In [1]: import numpy as np

In [2]: from numpy import linalg as LA

In [3]: np.set_printoptions(precision=2, suppress=True, linewidth=140)

In [4]: tidy = lambda a: np.round(a, 2) + 0

In [5]: F = np.loadtxt("case16.csv", delimiter=",")

In [6]: tidy(F)
Out[6]: 
array([[ 0.22, -0.22,  0.27, -0.22],
       [-0.22,  0.22, -0.27,  0.22],
       [ 0.27, -0.27,  0.33, -0.27],
       [-0.22,  0.22, -0.27,  0.22]])

In [7]: vec = np.array([1, 3, -3, 1])

In [8]: tidy(F @ vec)
Out[8]: array([-1.48,  1.48, -1.81,  1.48])

In [9]: tidy(np.eye(4) - F)
Out[9]: 
array([[ 0.78,  0.22, -0.27,  0.22],
       [ 0.22,  0.78,  0.27, -0.22],
       [-0.27,  0.27,  0.67,  0.27],
       [ 0.22, -0.22,  0.27,  0.78]])

In [10]: tidy(F @ F @ vec)
Out[10]: array([-1.48,  1.48, -1.81,  1.48])

In [11]: Uu, sv, Vt = LA.svd(F)

In [12]: np.argmax(sv[:-1] / (sv[1:] + 1e-6)) + 1
Out[12]: np.int64(1)

In [13]: print(tidy(sv))
[1. 0. 0. 0.]

In [14]: B = Uu[:, :1] @ np.diag(sv[:1]) @ Vt[:1]

In [15]: LA.matrix_rank(F, rtol=0.05)
Out[15]: np.int64(1)

In [16]: tidy(np.abs(F - B).max())
Out[16]: np.float64(0.0)

In [17]: LA.matrix_rank(B)
Out[17]: np.int64(1)

In [18]: Uu, sv, Vt = LA.svd(F)

In [19]: vecs = Vt[:(sv > 1e-8).sum()]

In [20]: rng = np.random.default_rng(8202)

In [21]: vec = F[3] + 5 * F[2] + rng.integers(2) * np.eye(4)[1]

In [22]: print(tidy(vec))
[ 1.14 -0.14  1.39 -1.14]

In [23]: LA.matrix_rank(np.vstack([F, vec]))
Out[23]: np.int64(2)

In [24]: print(np.allclose(vecs.T @ vecs @ vec, vec))
False

In [25]: tidy(vecs.T @ vecs)
Out[25]: 
array([[ 0.22, -0.22,  0.27, -0.22],
       [-0.22,  0.22, -0.27,  0.22],
       [ 0.27, -0.27,  0.33, -0.27],
       [-0.22,  0.22, -0.27,  0.22]])

In [26]: tidy(np.diag(vecs.T @ vecs))
Out[26]: array([0.22, 0.22, 0.33, 0.22])
